>>> import numpy as np
>>> from numpy import linalg as LA
>>> np.set_printoptions(precision=3, suppress=True, linewidth=160, legacy="1.25")
>>> F = np.load("w.npy")
>>> F
array([[1.   , 0.5  , 0.25 , 0.125],
       [0.5  , 1.   , 0.5  , 0.25 ],
       [0.25 , 0.5  , 1.   , 0.5  ],
       [0.125, 0.25 , 0.5  , 1.   ]])
>>> # symmetric
>>> proj = np.triu(np.array([[8, 2, 0, 3], [0, 9, 4, 0], [4, 2, 7, 7], [8, 1, 3, 9]]), 1) + np.eye(4)
>>> M2 = proj @ F @ LA.inv(proj)
>>> M2
array([[  2.375,  -1.5  ,   8.75 , -64.75 ],
       [  1.5  ,   0.   ,   4.5  , -33.75 ],
       [  1.125,   0.   ,   4.5  , -27.375],
       [  0.125,   0.   ,   0.5  ,  -2.875]])
>>> LA.matrix_rank(M2)
4
>>> round(float(LA.det(M2)), 3)
0.422
>>> np.poly(M2)
array([ 1.   , -4.   ,  5.109, -2.531,  0.422])
>>> T = np.stack([F, 2 * F, F[::-1]])
>>> T.sum(axis=0)
array([[3.125, 1.75 , 1.25 , 1.375],
       [1.75 , 3.5  , 2.5  , 1.25 ],
       [1.25 , 2.5  , 3.5  , 1.75 ],
       [1.375, 1.25 , 1.75 , 3.125]])
>>> LA.matrix_rank(T.reshape(3, -1))
2
>>> np.allclose(F @ F.T, F.T @ F)
True
>>> np.trace(F)
4.0
>>> np.sort(np.abs(LA.eigvals(F)))
array([0.375, 0.539, 1.   , 2.086])
>>> LA.matrix_power(F, 2)
array([[1.328, 1.156, 0.812, 0.5  ],
       [1.156, 1.562, 1.25 , 0.812],
       [0.812, 1.25 , 1.562, 1.156],
       [0.5  , 0.812, 1.156, 1.328]])
>>> Q, R = LA.qr(F)
>>> round(float(abs(R[0, 0])), 3), round(LA.norm(F[:, 0]), 3)
(1.152, 1.152)
>>> Lm = LA.cholesky(F)
>>> np.diag(Lm) ** 2
array([1.  , 0.75, 0.75, 0.75])
>>> Lm
array([[1.   , 0.   , 0.   , 0.   ],
       [0.5  , 0.866, 0.   , 0.   ],
       [0.25 , 0.433, 0.866, 0.   ],
       [0.125, 0.217, 0.433, 0.866]])
>>> round(float(np.prod(np.diag(Lm)) ** 2), 3), round(LA.det(F), 3)
(0.422, 0.422)
>>> LA.eigvalsh(F).min() > 0
True
>>> K = np.load("out2.npy")
>>> K
array([[-3.,  0.,  0.,  0.],
       [ 0., -2.,  2.,  1.],
       [ 0.,  2.,  1.,  2.],
       [ 0.,  1.,  2., -2.]])
>>> u = np.array([-1, 2, -2, 1])
>>> M2 = K + np.outer(u, np.eye(4)[2])
>>> M2
array([[-3.,  0., -1.,  0.],
       [ 0., -2.,  4.,  1.],
       [ 0.,  2., -1.,  2.],
       [ 0.,  1.,  3., -2.]])
>>> round(LA.det(M2) / LA.det(K), 3), round(1 + LA.solve(K, u)[2], 3)
(1.444, 1.444)
>>> LA.matrix_rank(M2 - K)
1
>>> m1 = np.load("case19.npy")
>>> m1
array([[6., 0., 5., 5., 0., 0., 0., 5., 5., 0., 0., 0., 0.],
       [0., 6., 0., 0., 0., 0., 0., 0., 0., 0., 0., 5., 0.],
       [5., 0., 6., 5., 0., 0., 0., 5., 5., 0., 0., 0., 0.],
       [5., 0., 5., 6., 0., 0., 0., 5., 5., 0., 0., 0., 0.],
       [0., 0., 0., 0., 6., 5., 5., 0., 0., 5., 5., 0., 5.],
       [0., 0., 0., 0., 5., 6., 5., 0., 0., 5., 5., 0., 5.],
       [0., 0., 0., 0., 5., 5., 6., 0., 0., 5., 5., 0., 5.],
       [5., 0., 5., 5., 0., 0., 0., 6., 5., 0., 0., 0., 0.],
       [5., 0., 5., 5., 0., 0., 0., 5., 6., 0., 0., 0., 0.],
       [0., 0., 0., 0., 5., 5., 5., 0., 0., 6., 5., 0., 5.],
       [0., 0., 0., 0., 5., 5., 5., 0., 0., 5., 6., 0., 5.],
       [0., 5., 0., 0., 0., 0., 0., 0., 0., 0., 0., 6., 0.],
       [0., 0., 0., 0., 5., 5., 5., 0., 0., 5., 5., 0., 6.]])
>>> # symmetric
>>> Lm = LA.cholesky(m1)
>>> LA.eigvalsh(m1).min() > 0
True
>>> A = np.loadtxt("layer10.csv", delimiter=",")
>>> A
array([[ -7.472,  -5.02 ,  -4.711,  -1.979,   3.353,   1.195,   8.19 ,   3.105,   3.135,   6.463],
       [ -3.618,  -3.768,  -4.761,  -0.915,   2.479,  -1.041,   4.395,   3.275,   1.786,   6.372],
       [  4.451,   4.042,   0.77 ,  -0.452,  -2.855,  -1.223,  -1.225,   1.189,  -5.395,  -5.893],
       [ -4.92 ,  -1.162,   5.039,  -1.779,  -1.193,  -0.003,  -6.794,  -5.31 ,   7.407,  -0.564],
       [ -1.961,   4.169,  -1.435,  -7.856,  -6.334,  -4.86 ,   2.569,   5.403,  -6.044,  -9.07 ],
       [ -5.116,  -0.394,   2.8  ,  -2.209,  -1.08 ,   1.914,  -0.304,  -2.767,   3.758,  -2.297],
       [  3.701,  -2.657,  -1.061,   6.609,   5.465,   4.135,   1.667,  -2.017,   1.034,   6.867],
       [  0.32 ,   2.524,   1.547,   0.354,  -1.256,   4.515,   4.926,  -1.191,  -3.58 ,  -6.155],
       [ -1.136,  -0.161,   3.609,   1.212,   0.307,   2.643,  -3.379,  -4.287,   3.536,  -0.838],
       [ -0.453,  -1.711,   0.953,   0.107,   0.655,  -3.653,  -7.566,  -1.185,   5.175,   4.583],
       [  7.056,   4.005,   3.617,   2.559,  -2.211,  -0.686,  -6.398,  -2.308,  -3.005,  -4.474],
       [  3.607,   1.416,  -2.907,  -2.655,  -2.364,  -8.099,  -5.076,   5.009,  -2.759,   1.182],
       [ -3.312,  -7.854,  -4.793,   3.263,   7.076,  -0.079,   1.308,   0.839,   7.651,  15.376],
       [ -2.142,  -1.433,   1.457,   2.247,   2.349,   6.164,   4.513,  -3.202,   1.605,   0.219],
       [ -2.104,   0.938,  -1.358,  -3.286,  -2.003,  -0.957,   3.222,   2.454,  -2.495,  -3.116],
       [  1.481,  -0.797,  -3.985,  -1.364,   0.004,  -5.249,  -0.71 ,   4.72 ,  -1.282,   3.662],
       [  2.329,  -1.919,   1.961,   5.657,   3.857,   3.811,  -2.641,  -4.301,   3.414,   4.599],
       [ -8.107,  -4.771,  -1.059,   0.303,   3.706,   5.532,   7.741,  -1.546,   5.085,   4.517],
       [  2.044,   4.638,  -0.332,  -4.377,  -5.225,  -4.335,  -0.59 ,   3.826,  -6.395,  -7.652],
       [ -4.268,   2.032,   5.293,  -2.392,  -2.999,   3.046,  -1.373,  -4.494,   1.906,  -7.292],
       [ -1.412,  -5.018,  -0.095,   5.987,   6.406,   5.718,   2.051,  -3.87 ,   5.479,   8.314],
       [  2.046,   2.478,  -0.932,  -1.426,  -2.18 ,  -1.034,   2.302,   2.831,  -5.164,  -4.306],
       [ -4.195,  -4.328,  -9.495,  -3.208,   2.432,  -4.584,   7.937,   8.702,  -1.057,   8.47 ],
       [  5.695,   2.302,   1.285,   2.749,  -0.429,   0.879,  -1.469,  -0.846,  -3.453,  -2.274],
       [  1.902,   6.941,   7.149,  -1.555,  -5.71 ,   2.651,  -2.652,  -4.437,  -3.827, -14.22 ],
       [ -1.709,   0.347,   4.215,   0.424,  -0.346,   3.136,  -1.903,  -4.443,   2.679,  -2.633],
       [  1.222,  -1.635,  -5.617,  -0.239,   1.631,  -2.761,   3.91 ,   5.335,  -2.696,   4.712],
       [  3.249,   3.521,   4.713,   0.19 ,  -3.008,  -0.791,  -7.378,  -3.02 ,  -0.406,  -5.298],
       [ -0.177,   2.03 ,  -2.461,  -6.504,  -4.744,  -9.104,  -4.041,   5.783,  -2.603,  -2.295],
       [ -1.556,   2.052,   8.284,   0.484,  -2.13 ,   3.757,  -6.564,  -7.954,   4.416,  -6.16 ],
       [  1.135,  -1.95 ,  -5.562,  -0.846,   1.198,  -4.777,   1.254,   5.321,  -1.202,   5.706],
       [ -2.547,  -0.835,  -4.212,  -1.414,   0.783,   1.897,   9.974,   3.875,  -3.642,  -0.299],
       [ -6.705,  -5.362,  -0.551,   0.082,   3.488,   1.466,   0.744,  -1.889,   7.814,   7.394],
       [  1.596,  -2.103,   0.787,   6.173,   4.751,   6.906,   3.396,  -3.829,   1.539,   3.518],
       [  5.785,   5.672,   1.093,  -1.493,  -4.649,  -2.996,  -2.355,   2.194,  -7.194,  -8.392],
       [  1.098,   1.462,  -3.77 ,  -0.47 ,   0.103,   2.331,   9.87 ,   3.853,  -7.054,  -3.214],
       [  1.645,   1.775,   3.427,   2.834,   0.155,   6.311,   2.714,  -3.777,  -1.948,  -4.843],
       [  6.932,   5.141,   2.588,   0.782,  -3.452,  -1.138,  -4.637,  -0.612,  -5.498,  -6.787],
       [ -3.453,  -1.965,   0.259,   2.238,   2.896,   7.28 ,   7.61 ,  -2.382,   0.95 ,   0.511],
       [  0.751,   4.143,   4.488,  -1.582,  -3.874,   1.624,  -1.597,  -2.742,  -2.353,  -9.124],
       [ -0.94 ,  -1.6  ,   4.548,   2.901,   1.561,   3.115,  -5.084,  -6.018,   6.025,   1.668],
       [  2.47 ,  -3.146,   2.821,   7.369,   5.223,   4.41 ,  -4.429,  -6.104,   5.906,   7.172],
       [ -0.138,  -0.813,  -1.535,   1.37 ,   1.603,   2.549,   4.726,   0.618,  -1.271,   0.862]])
>>> dist = LA.norm(A[:, None] - A[None], axis=-1)
>>> np.flatnonzero(dist[0] < dist.mean() / 2)
array([ 0,  1, 17])
>>> dist.mean(axis=1).argmax()
12
>>> np.unravel_index(dist.round(6).argmax(), dist.shape)
(12, 24)
>>> cov = np.cov(A, rowvar=False)
>>> np.argsort(-A.std(axis=0).round(6), kind="stable")
array([9, 6, 8, 7, 5, 2, 0, 1, 4, 3])
>>> np.median(A, axis=0)
array([-0.138, -0.394,  0.77 ,  0.082,  0.103,  1.466, -0.304, -1.191, -1.057, -0.564])
>>> cov.shape
(10, 10)
>>> LA.eigvalsh(cov)[::-1]
array([81.187, 51.613, 24.921, 16.936,  0.014,  0.011,  0.01 ,  0.007,  0.006,  0.005])
>>> round(np.corrcoef(A[:, 2], A[:, 5])[0, 1], 3)
0.445
>>> M2 = np.array([[1, -1],
...     [0, 1],
...     [-3, 5],
...     [-3, 5],
...     [4, 4],
...     [0, -2],
...     [5, 4],
...     [5, -3],
...     [5, 5],
...     [-2, 1]])
>>> LA.matrix_rank(np.vstack([A, M2.T]))
10
>>> LA.matrix_rank(A @ M2)
2
>>> np.einsum("ij->j", A)
array([ -6.926,   1.226,  12.071,   7.893,   3.439,  29.615,  16.854, -16.199,  -0.023, -15.029])
>>> np.vstack([A, M2.T]).shape
(45, 10)
>>> round(float(LA.norm(A, 2) / LA.norm(A)), 3)
0.68
>>> LA.matrix_rank(A, rtol=0.1)
4
>>> [round(float(x), 3) for x in LA.svd(A, compute_uv=False)[:3]]
[58.394, 46.696, 32.84]
>>> E = np.load("run7.npy")
>>> E
array([[ 6.,  5.,  0.,  0.,  0.,  0.,  0.,  0.],
       [ 5.,  7.,  5.,  0.,  0.,  0.,  0.,  0.],
       [ 0.,  5., -2.,  5.,  0.,  0.,  0.,  0.],
       [ 0.,  0.,  5.,  3.,  5.,  0.,  0.,  0.],
       [ 0.,  0.,  0.,  5.,  7.,  5.,  0.,  0.],
       [ 0.,  0.,  0.,  0.,  5., -1.,  5.,  0.],
       [ 0.,  0.,  0.,  0.,  0.,  5., -3.,  5.],
       [ 0.,  0.,  0.,  0.,  0.,  0.,  5.,  1.]])
>>> np.all(LA.eigvalsh(E) > 0)
False
>>> ev, vecs = LA.eig(F)
>>> np.round(np.prod(ev), 3)
0.422
>>> ev
array([2.086, 1.   , 0.539, 0.375])
>>> np.sort(LA.eigvals(LA.inv(F)))
array([0.479, 1.   , 1.854, 2.667])
>>> np.round(F @ vecs[:, 0] - ev[0] * vecs[:, 0], 3) + 0
array([0., 0., 0., 0.])
>>> idx = A[:, 0] > np.median(A[:, 0])
>>> u = A[idx].mean(axis=0) - A[~idx].mean(axis=0)
>>> round((((A - A.mean(axis=0)) @ u > 0) == idx).mean(), 3)
0.767
>>> ((A - A.mean(axis=0)) @ u > 0).astype(int)
array([0, 0, 1, 0, 1, 0, 0, 1, 0, 0, 1, 1, 0, 0, 1, 1, 0, 0, 1, 0, 0, 1, 0, 1, 1, 0, 0, 1, 1, 1, 0, 0, 0, 0, 1, 1, 1, 1, 0, 1, 0, 0, 0])
>>> u
array([ 5.947,  3.281,  0.576,  1.393, -1.536, -0.929, -1.801,  0.652, -4.775, -3.525])
>>> np.argsort(-np.abs(u).round(6), kind="stable")
array([0, 8, 9, 1, 6, 4, 3, 5, 7, 2])
>>> Q, R = LA.qr(E)
>>> Q.shape, R.shape
((8, 8), (8, 8))
>>> np.trace(Q @ Q.T)
8.0
>>> np.allclose(R.T @ R, E.T @ E)
True
>>> rng = np.random.default_rng(420930)
>>> idx = rng.permutation(8)
>>> idx
array([3, 4, 1, 7, 0, 5, 6, 2])
>>> M2 = E[idx][:, idx]
>>> M2
array([[ 3.,  5.,  0.,  0.,  0.,  0.,  0.,  5.],
       [ 5.,  7.,  0.,  0.,  0.,  5.,  0.,  0.],
       [ 0.,  0.,  7.,  0.,  5.,  0.,  0.,  5.],
       [ 0.,  0.,  0.,  1.,  0.,  0.,  5.,  0.],
       [ 0.,  0.,  5.,  0.,  6.,  0.,  0.,  0.],
       [ 0.,  5.,  0.,  0.,  0., -1.,  5.,  0.],
       [ 0.,  0.,  0.,  5.,  0.,  5., -3.,  0.],
       [ 5.,  0.,  5.,  0.,  0.,  0.,  0., -2.]])
>>> np.trace(M2)
18.0
>>> np.diag(M2)
array([ 3.,  7.,  7.,  1.,  6., -1., -3., -2.])
>>> u = np.array([2, 2, 2, 0, 1, 0, 3, 0, 0, 1, 2])
>>> data = u[np.abs(np.subtract.outer(np.arange(11), np.arange(11)))]
>>> data
array([[2, 2, 2, 0, 1, 0, 3, 0, 0, 1, 2],
       [2, 2, 2, 2, 0, 1, 0, 3, 0, 0, 1],
       [2, 2, 2, 2, 2, 0, 1, 0, 3, 0, 0],
       [0, 2, 2, 2, 2, 2, 0, 1, 0, 3, 0],
       [1, 0, 2, 2, 2, 2, 2, 0, 1, 0, 3],
       [0, 1, 0, 2, 2, 2, 2, 2, 0, 1, 0],
       [3, 0, 1, 0, 2, 2, 2, 2, 2, 0, 1],
       [0, 3, 0, 1, 0, 2, 2, 2, 2, 2, 0],
       [0, 0, 3, 0, 1, 0, 2, 2, 2, 2, 2],
       [1, 0, 0, 3, 0, 1, 0, 2, 2, 2, 2],
       [2, 1, 0, 0, 3, 0, 1, 0, 2, 2, 2]])
>>> vec = np.array([1, 0, 1, 0, 3, 0, 3, 2, -3, -2, -3])
>>> LA.norm(data @ vec) <= LA.norm(data, 2) * LA.norm(vec) + 1e-9
True
>>> data @ np.eye(11)[7]
array([0., 3., 0., 1., 0., 2., 2., 2., 2., 2., 0.])
>>> np.einsum("ij,j->i", data, vec)
array([  8,   7,   4,   4,   3,  14,  11,   0,   0, -11,  -2])
>>> data @ np.ones(11)
array([13., 13., 14., 14., 15., 12., 15., 14., 14., 13., 13.])
>>> (data @ vec).argmax()
5
>>> data @ (2 * vec)
array([ 16,  14,   8,   8,   6,  28,  22,   0,   0, -22,  -4])
>>> (data * vec).sum(axis=1)
array([  8,   7,   4,   4,   3,  14,  11,   0,   0, -11,  -2])
>>> data * vec
array([[ 2,  0,  2,  0,  3,  0,  9,  0,  0, -2, -6],
       [ 2,  0,  2,  0,  0,  0,  0,  6,  0,  0, -3],
       [ 2,  0,  2,  0,  6,  0,  3,  0, -9,  0,  0],
       [ 0,  0,  2,  0,  6,  0,  0,  2,  0, -6,  0],
       [ 1,  0,  2,  0,  6,  0,  6,  0, -3,  0, -9],
       [ 0,  0,  0,  0,  6,  0,  6,  4,  0, -2,  0],
       [ 3,  0,  1,  0,  6,  0,  6,  4, -6,  0, -3],
       [ 0,  0,  0,  0,  0,  0,  6,  4, -6, -4,  0],
       [ 0,  0,  3,  0,  3,  0,  6,  4, -6, -4, -6],
       [ 1,  0,  0,  0,  0,  0,  0,  4, -6, -4, -6],
       [ 2,  0,  0,  0,  9,  0,  3,  0, -6, -4, -6]])
